In [1]: import numpy as np

In [2]: np.set_printoptions(suppress=True, linewidth=100)

In [3]: rnd = lambda a: np.round(a, 2) + 0

In [4]: data = np.loadtxt("data.csv", delimiter=",")

In [5]: data
Out[5]: 
array([[-11.26, -10.57, -18.66,  11.37],
       [-10.62,  -8.59, -19.91,   9.86],
       [-10.07, -10.08, -19.34,   8.68],
       [ -9.6 , -11.01, -19.12,   9.41],
       [ -9.52,  -9.25, -18.43,   8.95],
       [-11.48,  -9.7 , -20.62,   8.84],
       [-11.12,  -7.29, -17.51,  11.23],
       [-10.7 , -10.69, -19.4 ,   9.87],
       [-10.91,  -8.47, -20.53,  13.69],
       [ -9.89,  -9.55, -20.84,  11.16],
       [-10.02, -11.06, -18.86,   9.21],
       [ -8.7 ,  -9.55, -21.17,  10.55],
       [ -8.27, -10.74, -18.38,   9.5 ],
       [-11.2 , -11.07, -21.01,   8.83],
       [ -8.85,  -9.11, -19.26,  10.05],
       [ -9.74,  -9.09, -20.16,  10.93],
       [ -9.8 , -10.87, -20.04,  11.34]])

In [6]: Ac = data - data.mean(axis=0)

In [7]: vecs = np.linalg.svd(Ac)[2][:1]

In [8]: M2 = Ac - Ac @ vecs.T @ vecs

In [9]: np.linalg.norm(M2, axis=1).round(6).argmax()
Out[9]: np.int64(6)

In [10]: Ac = (data - data.mean(axis=0)) / data.std(axis=0)

In [11]: rnd(Ac.std(axis=0))
Out[11]: array([1., 1., 1., 1.])

In [12]: beta = np.linalg.lstsq(np.delete(Ac, 2, axis=1), Ac[:, 2])[0]

In [13]: print(rnd(beta))
[ 0.09  0.22 -0.23]

In [14]: Ac = data - data.mean(axis=0)

In [15]: Uu, s, Vh = np.linalg.svd(Ac, full_matrices=False)

In [16]: np.abs(Uu[:, 0]).argmax()
Out[16]: np.int64(8)

In [17]: np.abs(Vh[0]).argmax()
Out[17]: np.int64(3)

In [18]: rnd((s ** 2).sum() ** 2 / (s ** 4).sum())
Out[18]: np.float64(3.26)

In [19]: d = np.linalg.norm(data[:, None] - data[None], axis=-1)

In [20]: d.shape
Out[20]: (17, 17)

In [21]: d[2].round(6).argsort(kind="stable")[:4]
Out[21]: array([ 2, 10,  3,  4])

In [22]: d.mean(axis=1).argmax()
Out[22]: np.int64(8)

In [23]: vec = np.array([2, 1, 1, 1])

In [24]: np.linalg.norm(data @ vec) <= np.linalg.norm(data, 2) * np.linalg.norm(vec) + 1e-9
Out[24]: np.True_

In [25]: (data @ vec).argmax()
Out[25]: np.int64(6)

In [26]: K = np.array([[2.0, 1.0, 0.0], [0.0, 2.0, 1.0], [0.0, 0.0, 2.0]])

In [27]: print(K)
[[2. 1. 0.]
 [0. 2. 1.]
 [0. 0. 2.]]

In [28]: rnd(np.abs(np.linalg.eigvals(K)).max())
Out[28]: np.float64(2.0)

In [29]: rnd(np.sort(np.abs(np.linalg.eigvals(K))))
Out[29]: array([2., 2., 2.])

In [30]: print(rnd(np.linalg.matrix_power(K, 3)))
[[ 8. 12.  6.]
 [ 0.  8. 12.]
 [ 0.  0.  8.]]

In [31]: print(rnd(np.linalg.det(K)))
8.0

In [32]: np.allclose(K @ K.T, K.T @ K)
Out[32]: False

In [33]: K @ K
Out[33]: 
array([[4., 4., 1.],
       [0., 4., 4.],
       [0., 0., 4.]])

In [34]: w1 = np.array([[1, 3, 5, 3, 4], [1, 2, 3, 4, 1], [1, 3, 4, 3, 4]])

In [35]: beta = np.array([-2, -3, 3, -2, 2])

In [36]: act = np.maximum(K @ w1 + beta, 0)

In [37]: print((act > 0).astype(int))
[[1 1 1 1 1]
 [1 1 1 1 1]
 [0 1 1 1 1]]

In [38]: cent = np.array([[2, -1], [-1, 1], [0, 2], [-2, 0], [0, 2]])

In [39]: print((act @ cent).round(6).argmax(axis=1))
[1 1 1]

In [40]: w1 @ cent
Out[40]: 
array([[-7, 20],
       [-8,  9],
       [-7, 18]])

In [41]: J = np.loadtxt("sample1.csv", delimiter=",")

In [42]: print(J)
[[0. 2. 0. 0. 0. 0.]
 [0. 0. 4. 1. 0. 4.]
 [0. 0. 0. 0. 3. 0.]
 [2. 0. 0. 0. 0. 0.]
 [1. 0. 0. 0. 0. 4.]
 [0. 0. 0. 0. 0. 0.]]

In [43]: np.linalg.cond(J) > 100
Out[43]: np.True_

In [44]: mat = np.loadtxt("a.csv", delimiter=",")

In [45]: mat
Out[45]: 
array([[ -3.,  -3.,  -3.,  -3.,  -3.,  -3.,  -3.,  -3.],
       [ -3.,  -6.,  -6.,  -6.,  -6.,  -6.,  -6.,  -6.],
       [ -3.,  -6.,  -9.,  -9.,  -9.,  -9.,  -9.,  -9.],
       [ -3.,  -6.,  -9., -12., -12., -12., -12., -12.],
       [ -3.,  -6.,  -9., -12., -15., -15., -15., -15.],
       [ -3.,  -6.,  -9., -12., -15., -18., -18., -18.],
       [ -3.,  -6.,  -9., -12., -15., -18., -21., -21.],
       [ -3.,  -6.,  -9., -12., -15., -18., -21., -24.]])

In [46]: (mat + mat.T) / 2
Out[46]: 
array([[ -3.,  -3.,  -3.,  -3.,  -3.,  -3.,  -3.,  -3.],
       [ -3.,  -6.,  -6.,  -6.,  -6.,  -6.,  -6.,  -6.],
       [ -3.,  -6.,  -9.,  -9.,  -9.,  -9.,  -9.,  -9.],
       [ -3.,  -6.,  -9., -12., -12., -12., -12., -12.],
       [ -3.,  -6.,  -9., -12., -15., -15., -15., -15.],
       [ -3.,  -6.,  -9., -12., -15., -18., -18., -18.],
       [ -3.,  -6.,  -9., -12., -15., -18., -21., -21.],
       [ -3.,  -6.,  -9., -12., -15., -18., -21., -24.]])

In [47]: np.allclose(mat, mat.T)
Out[47]: True

In [48]: mat.inv()
---------------------------------------------------------------------------
AttributeError                            Traceback (most recent call last)
Cell In[48], line 1
----> 1 mat.inv()

AttributeError: 'numpy.ndarray' object has no attribute 'inv'

In [49]: rnd(np.linalg.det(mat))
Out[49]: np.float64(6561.0)

In [50]: rnd(np.sort(np.abs(np.linalg.eigvals(mat))))
Out[50]: array([ 0.78,  0.86,  1.04,  1.37,  2.07,  3.77, 10.01, 88.1 ])

In [51]: np.linalg.determinant(mat)
---------------------------------------------------------------------------
AttributeError                            Traceback (most recent call last)
Cell In[51], line 1
----> 1 np.linalg.determinant(mat)

AttributeError: module 'numpy.linalg' has no attribute 'determinant'

In [52]: print(mat @ mat)
[[  72.  135.  189.  234.  270.  297.  315.  324.]
 [ 135.  261.  369.  459.  531.  585.  621.  639.]
 [ 189.  369.  531.  666.  774.  855.  909.  936.]
 [ 234.  459.  666.  846.  990. 1098. 1170. 1206.]
 [ 270.  531.  774.  990. 1170. 1305. 1395. 1440.]
 [ 297.  585.  855. 1098. 1305. 1467. 1575. 1629.]
 [ 315.  621.  909. 1170. 1395. 1575. 1701. 1764.]
 [ 324.  639.  936. 1206. 1440. 1629. 1764. 1836.]]

In [53]: rnd(np.abs(np.linalg.eigvals(mat)).max())
Out[53]: np.float64(88.1)

In [54]: np.trace(mat)
Out[54]: np.float64(-108.0)

In [55]: w, vecs = np.linalg.eigh(mat)

In [56]: vec = np.array([7, 0, 1, 8, 1, 8, 7, 3])

In [57]: rnd(vec @ mat @ vec / (vec @ vec)), rnd(w[0]), rnd(w[-1])
Out[57]: (np.float64(-54.63), np.float64(-88.1), np.float64(-0.78))

In [58]: vec @ mat @ vec
Out[58]: np.float64(-12948.0)

In [59]: np.abs(mat).sum(axis=1).max(), rnd(np.abs(w).max())
Out[59]: (np.float64(108.0), np.float64(88.1))

In [60]: rnd(np.linalg.eigvalsh(mat[1:, 1:]))
Out[60]: array([-87.41,  -9.48,  -3.4 ,  -1.81,  -1.19,  -0.91,  -0.79])
